$ ipython --no-banner

In [1]: import numpy as np

In [2]: np.set_printoptions(precision=1, suppress=True, linewidth=100)

In [3]: F = np.array([[0.0, 0.0, -3.0, 3.0, 0.0, 4.0, 3.0],
   ...:     [0.0, 0.0, 3.0, -4.0, -1.0, -3.0, 1.0],
   ...:     [-3.0, 3.0, 0.0, 0.0, 0.0, 0.0, 0.0],
   ...:     [3.0, -4.0, 0.0, 0.0, 0.0, 0.0, 0.0],
   ...:     [0.0, -1.0, 0.0, 0.0, 0.0, 0.0, 0.0],
   ...:     [4.0, -3.0, 0.0, 0.0, 0.0, 0.0, 0.0],
   ...:     [3.0, 1.0, 0.0, 0.0, 0.0, 0.0, 0.0]])

In [4]: print(F)
[[ 0.  0. -3.  3.  0.  4.  3.]
 [ 0.  0.  3. -4. -1. -3.  1.]
 [-3.  3.  0.  0.  0.  0.  0.]
 [ 3. -4.  0.  0.  0.  0.  0.]
 [ 0. -1.  0.  0.  0.  0.  0.]
 [ 4. -3.  0.  0.  0.  0.  0.]
 [ 3.  1.  0.  0.  0.  0.  0.]]

In [5]: # null space of dimension 3

In [6]: rank = np.linalg.matrix_rank(F)

In [7]: print(rank)
4

In [8]: ns = np.linalg.svd(F)[2][rank:].T

In [9]: print(np.round(F @ ns, 1) + 0)
[[0. 0. 0.]
 [0. 0. 0.]
 [0. 0. 0.]
 [0. 0. 0.]
 [0. 0. 0.]
 [0. 0. 0.]
 [0. 0. 0.]]

In [10]: print([int(np.linalg.matrix_rank(F[:, :j + 1])) for j in range(7)])
[1, 2, 3, 4, 4, 4, 4]

In [11]: print(np.linalg.matrix_rank(F.T @ F), np.linalg.matrix_rank(F @ F.T))
4 4

In [12]: print(np.allclose(F @ ns, 0))
True

In [13]: left, sigma, Vt = np.linalg.svd(F)

In [14]: V = Vt[:(sigma > 1e-8).sum()]

In [15]: rng = np.random.default_rng(27)

In [16]: x0 = F[0] + -3 * F[2] + rng.integers(2) * np.eye(7)[3]

In [17]: print(x0)
[ 9. -9. -3.  3.  0.  4.  3.]

In [18]: print(round(np.linalg.norm(x0 - V.T @ V @ x0), 1))
0.0

In [19]: print(np.linalg.lstsq(F[:-1].T, F[-1])[2])
4

In [20]: print(np.round(F @ np.linalg.pinv(F) @ F, 1) + 0)
[[ 0.  0. -3.  3.  0.  4.  3.]
 [ 0.  0.  3. -4. -1. -3.  1.]
 [-3.  3.  0.  0.  0.  0.  0.]
 [ 3. -4.  0.  0.  0.  0.  0.]
 [ 0. -1.  0.  0.  0.  0.  0.]
 [ 4. -3.  0.  0.  0.  0.  0.]
 [ 3.  1.  0.  0.  0.  0.  0.]]

In [21]: print(round(float(np.trace(np.linalg.pinv(F) @ F)), 1))
4.0
